>>> import numpy as np
>>> import numpy.linalg as la
>>> np.set_printoptions(precision=2, suppress=True, linewidth=200, sign=" ")
>>> def rnd(a):
...     return np.round(a, 2) + 0
... 
>>> J = np.load("x.npy")
>>> J
array([[-2.,  0.,  0.,  0.],
       [ 0.,  2.,  0.,  0.],
       [ 0.,  0., -2.,  0.],
       [ 0.,  0.,  0., -2.]])
>>> la.matrix_rank(J - J[0, 0] * np.eye(4))
np.int64(1)
>>> J @ J
array([[ 4.,  0.,  0.,  0.],
       [ 0.,  4.,  0.,  0.],
       [ 0.,  0.,  4.,  0.],
       [ 0.,  0.,  0.,  4.]])
>>> (la.matrix_power((J != 0) + (J.T != 0) + np.eye(4), 4) > 0).astype(int)
array([[ 1,  0,  0,  0],
       [ 0,  1,  0,  0],
       [ 0,  0,  1,  0],
       [ 0,  0,  0,  1]])
>>> (J != 0).astype(int)
array([[ 1,  0,  0,  0],
       [ 0,  1,  0,  0],
       [ 0,  0,  1,  0],
       [ 0,  0,  0,  1]])
>>> J @ J
array([[ 4.,  0.,  0.,  0.],
       [ 0.,  4.,  0.,  0.],
       [ 0.,  0.,  4.,  0.],
       [ 0.,  0.,  0.,  4.]])
>>> rnd(np.sort(la.eigvals(J).real))
array([-2., -2., -2.,  2.])
>>> rnd(la.det(J))
np.float64(-16.0)
>>> proj = np.triu(np.array([[0, 0, 0, -2], [1, 2, 2, -1], [2, -2, 0, 2], [2, 2, 0, 0]]), 1) + np.eye(4)
>>> Y = proj @ J @ la.inv(proj)
>>> np.poly(Y)
array([  1.,   4.,   0., -16., -16.])
>>> la.matrix_rank(Y)
np.int64(4)
>>> np.trace(Y), np.trace(J)
(np.float64(-4.0), np.float64(-4.0))
>>> data = 4 * np.eye(3) + np.eye(3, k=1)
>>> data
array([[ 4.,  1.,  0.],
       [ 0.,  4.,  1.],
       [ 0.,  0.,  4.]])
>>> # triangular
>>> x = np.array([4, -2, 1])
>>> (data * x).sum(axis=1)
array([14., -7.,  4.])
>>> np.sign((data @ x).round(6))
array([ 1., -1.,  1.])
>>> la.norm(data @ x) <= la.norm(data, 2) * la.norm(x) + 1e-9
np.True_
>>> Y = data / np.sqrt((data ** 2).mean(axis=1, keepdims=True))
>>> rnd(data - data.mean(axis=1, keepdims=True))
array([[ 2.33, -0.67, -1.67],
       [-1.67,  2.33, -0.67],
       [-1.33, -1.33,  2.67]])
>>> rnd(la.norm(data, "nuc"))
np.float64(12.12)
>>> rnd(la.norm(data) ** 2 / la.norm(data, 2) ** 2)
np.float64(2.23)
>>> rnd(la.norm(data[1] - data[0]))
np.float64(5.1)
>>> la.norm(data, axis=1).argmax()
np.int64(0)
>>> rnd(la.norm(data, axis=0))
array([ 4.  ,  4.12,  4.12])
>>> np.prod(np.diag(data)), rnd(la.det(data))
(np.float64(64.0), np.float64(64.0))
>>> data @ data
array([[ 16.,   8.,   1.],
       [  0.,  16.,   8.],
       [  0.,   0.,  16.]])
>>> la.matrix_rank(data - data[0, 0] * np.eye(3))
np.int64(2)
>>> rnd(np.sort(la.eigvals(data)))
array([ 4.,  4.,  4.])
>>> [int(la.matrix_rank(la.matrix_power(data, p))) for p in range(1, 4)]
[3, 3, 3]
>>> W1 = np.array([[3, -1, 2, 2, 1], [-3, 0, 0, 0, 3], [-2, -1, 3, -1, -1]])
>>> b = np.array([-2, -2, -2, 0, -2])
>>> hid = np.maximum(data @ W1 + b, 0)
>>> la.matrix_rank(hid)
np.int64(3)
>>> (hid > 0).astype(int)
array([[ 1,  0,  1,  1,  1],
       [ 0,  0,  1,  0,  1],
       [ 0,  0,  1,  0,  0]])
>>> hid
array([[  7.,   0.,   6.,   8.,   5.],
       [  0.,   0.,   1.,   0.,   9.],
       [  0.,   0.,  10.,   0.,   0.]])
>>> cent = np.array([[2, 2], [1, 1], [1, 1], [2, 3], [3, 1]])
>>> (hid @ cent).round(6).argmax(axis=1)
array([ 0,  0,  0])
>>> W1 @ cent
array([[14, 14],
       [ 3, -3],
       [-7, -6]])
>>> hid @ cent
array([[ 51.,  49.],
       [ 28.,  10.],
       [ 10.,  10.]])
>>> mat = np.array([[0, 0, 0, 0], [0, 0, 1, 1], [0, 1, 0, 0], [0, 1, 0, 0]])
>>> mat
array([[ 0,  0,  0,  0],
       [ 0,  0,  1,  1],
       [ 0,  1,  0,  0],
       [ 0,  1,  0,  0]])
>>> # symmetric, so the eigenvalues are real
>>> np.trace(mat @ mat @ mat) // 6
np.int64(0)
>>> np.argwhere(np.triu(mat))
array([[ 1,  2],
       [ 1,  3]])
>>> L = np.diag(mat.sum(axis=1)) - mat
>>> (la.eigvalsh(L) < 1e-8).sum()
np.int64(2)
>>> round(la.det(L[1:, 1:]))
0
>>> L @ np.ones(4)
array([ 0.,  0.,  0.,  0.])
>>> np.all(la.eigvalsh(mat) > 0)
np.False_
>>> rnd(la.eigvalsh(mat).min())
np.float64(-1.41)
>>> x = np.array([4, 2, 3])
>>> target = data @ x
>>> target
array([ 18.,  11.,  12.])
>>> rnd(la.solve(data, 3 * target))
array([ 12.,   6.,   9.])
>>> rnd(la.solve(data, data[:, 1]))
array([ 0.,  1.,  0.])
>>> rnd(la.solve(data, target + data[:, 2]))
array([ 4.,  2.,  4.])
>>> proj = np.triu(np.array([[-1, -2, 1, 1], [1, -2, 1, 2], [-1, -2, 0, 2], [1, -1, 2, -1]]), 1) + np.eye(4)
>>> Y = proj @ mat @ la.inv(proj)
>>> proj @ mat - mat @ proj
array([[ 0.,  2., -2., -2.],
       [ 0.,  3.,  0., -2.],
       [ 0.,  2., -1., -2.],
       [ 0.,  0., -1., -2.]])
>>> rnd(la.det(Y))
np.float64(0.0)
>>> rnd(np.poly(Y))
array([ 1.,  0., -2.,  0.,  0.])
>>> Y
array([[ 0.,  2., -4.,  2.],
       [ 0.,  3., -2., -1.],
       [ 0.,  3., -3.,  0.],
       [ 0.,  1., -1.,  0.]])
>>> Y = la.inv(data)
>>> rnd(la.slogdet(data)[0])
np.float64(1.0)
>>> data @ Y
array([[ 1.,  0.,  0.],
       [ 0.,  1.,  0.],
       [ 0.,  0.,  1.]])
>>> rnd(la.det(data) * Y)
array([[16., -4.,  1.],
       [ 0., 16., -4.],
       [ 0.,  0., 16.]])
>>> rnd(la.inv(Y))
array([[ 4.,  1.,  0.],
       [ 0.,  4.,  1.],
       [ 0.,  0.,  4.]])
>>> rnd(la.cond(data))
np.float64(1.42)
>>> rnd(la.det(data) * la.det(Y))
np.float64(1.0)
>>> sigma = 10 * 0.7 ** np.arange(7)
>>> rng = np.random.default_rng(93499)
>>> W0 = rng.normal(size=(21, 7)) * rng.permutation(sigma)
>>> rnd(W0)
array([[  3.43,  -7.06,   2.84,  -0.29,  -1.54,   5.51,  -4.73],
       [ -5.55,  -6.51,   0.7 ,  -1.99,  -3.69,  -4.54,   0.19],
       [ -5.89,   1.15,  -1.09,   1.67,   1.14,   8.19,   4.18],
       [  3.99,   1.76,   0.57,  -0.68,   0.9 ,  -9.44,  -2.18],
       [ -9.79,   5.2 ,  -0.71,   2.07,   1.14,  -6.29,  -5.92],
       [  3.98,   9.87,   3.92,  -0.68,   2.77,  19.11,  -5.42],
       [  0.02,  -7.19,   0.1 ,  -1.75,  -0.39,  21.81,  10.16],
       [  3.72,   5.23,  -2.66,   1.92,   1.05,   6.9 ,   3.94],
       [ -2.65,   6.76,  -0.17,   0.66,  -1.99,  -0.35,   2.99],
       [ -3.5 ,   4.73,   3.84,  -0.17,   0.3 ,   0.35,   2.89],
       [  3.1 ,  -1.63,   1.43,  -1.65,   0.23,   4.06,   0.93],
       [  3.33,  -5.79,  -3.53,  -0.12,   0.6 ,   5.25,  -0.3 ],
       [ -1.52,   6.24,  -1.56,   3.04,   0.83,  -6.29,  -2.08],
       [  1.11,   1.28,   0.81,  -0.86,   0.03, -11.24,   4.54],
       [ -5.86,  -0.47,  -0.41,  -1.72,  -1.66,  -1.78,   2.87],
       [  0.24,  16.76,  -0.07,  -0.17,  -1.12,   4.46,   0.55],
       [  3.3 ,  -8.13,  -0.35,   2.36,   0.76, -12.12,   0.21],
       [  4.47,  -2.81,  -3.08,   0.41,   1.54,  -3.75,   2.13],
       [  2.25,   4.93,   0.69,   0.06,   0.75,  -6.88,  -0.66],
       [  6.25,  10.85,  -0.95,   1.46,  -2.86,  -3.55,  -5.55],
       [  1.1 ,   1.04,   1.87,   0.55,   1.91,   3.4 ,  -1.92]])
>>> x = np.array([-1, 0, 3, -1, 3, 0, -3])
>>> target = W0 @ x
>>> rnd(la.lstsq(W0, target)[0])
array([-1.,  0.,  3., -1.,  3.,  0., -3.])
>>> target = target + 0.3 * rng.normal(size=21)
>>> rnd(target)
array([ 14.76,  -2.19,  -8.09,   7.97,  27.04,  32.59, -29.83, -22.16, -13.25,   7.19,   1.35, -11.11,   2.75, -11.75,  -6.84,  -5.66,  -5.48, -15.82,   4.05,  -3.2 ,  15.72])
>>> b, *_ = la.lstsq(W0, target)
>>> [round(float(la.norm(la.solve(W0.T @ W0 + lam * np.eye(7), W0.T @ target))), 2) for lam in (0, 1, 10, 100)]
[5.44, 5.36, 4.85, 3.0]
>>> b.round()
array([-1., -0.,  3., -1.,  3., -0., -3.])
>>> rnd(W0.T @ (target - W0 @ b))
array([ 0.,  0.,  0.,  0.,  0.,  0.,  0.])
>>> rnd(la.norm(target - W0 @ b))
np.float64(1.21)
>>> rnd(b)
array([-1.03,  0.  ,  2.94, -1.09,  3.1 ,  0.  , -3.01])
>>> def softmax(z):
...     e = np.exp(z - z.max(axis=-1, keepdims=True))
...     return e / e.sum(axis=-1, keepdims=True)
... 
>>> rnd(softmax(W0).sum(axis=1))
array([ 1.,  1.,  1.,  1.,  1.,  1.,  1.,  1.,  1.,  1.,  1.,  1.,  1.,  1.,  1.,  1.,  1.,  1.,  1.,  1.,  1.])
>>> S = W0 @ W0.T / np.sqrt(7)
>>> rnd(softmax(S)[1] @ W0)
array([-5.55, -6.51,  0.7 , -1.99, -3.69, -4.54,  0.19])
>>> ev, V = la.eig(J)
>>> rnd(np.sort(la.eigvals(J.T)))
array([-2., -2., -2.,  2.])
>>> rnd(np.sort(la.eigvals(J @ J)))
array([ 4.,  4.,  4.,  4.])
>>> J @ V[:, 0] - ev[0] * V[:, 0]
array([ 0.,  0.,  0.,  0.])
>>> np.prod(ev)
np.float64(-16.0)
>>> M = np.loadtxt("layer7.csv", delimiter=",")
>>> M
array([[ -0.2,   0. ,  -1. ,  -0.3,  -0.4],
       [ -0.4,   0.1,  -1.5,   0.7,   0. ],
       [  2.1,   0.8,   1. ,  -1.6,  -0.2],
       [  1.2,   0.4,  -0.8,  -0.7,  -1.8],
       [  1.2,   0.1,  -0.2,  -0.5,   0.8],
       [  0.5,   0.9,  -1.2,  -1.4,  -1.5],
       [ -2.4,   0.1,   1.6,   2.4,  -0.7],
       [ -1. ,   1.1,  -1.4,   0.5,  -1.3],
       [-28. , -44. ,   4. , -18. , -16. ],
       [ -0.3,   0.4,   1. ,   0.4,   0. ],
       [ -2.1,  -0.4,   1.3,  -1.1,   1.6],
       [  0.8,  -0.9,   0. ,   0.1,   0.8],
       [ -0.7,   1.2,  -0.2,  -0.6,  -0.1],
       [ -0.8,   0. ,  -1.1,   0.2,   1.7],
       [ -1.7,  -0.2,  -1.1,  -0.2,  -1.3]])
>>> # row 8 is much longer than the rest
>>> proj = M @ la.solve(M.T @ M, M.T)
>>> rnd(np.trace(proj))
np.float64(5.0)
>>> cent = M[[14, 1]].astype(float)
>>> for _ in range(6):
...     labels = la.norm(M[:, None] - cent, axis=-1).argmin(axis=1)
...     cent = np.array([M[labels == j].mean(axis=0) for j in range(2)])
... 
>>> labels
array([ 1,  1,  1,  1,  1,  1,  1,  1,  0,  1,  1,  1,  1,  1,  1])
>>> rnd(cent[1] - cent[0])
array([27.73, 44.26, -4.26, 17.85, 15.83])
>>> np.bincount(labels)
array([  1,  14])
>>> np.abs(cent[1] - cent[0]).argmax()
np.int64(1)
>>> rnd(cent)
array([[-28.  , -44.  ,   4.  , -18.  , -16.  ],
       [ -0.27,   0.26,  -0.26,  -0.15,  -0.17]])
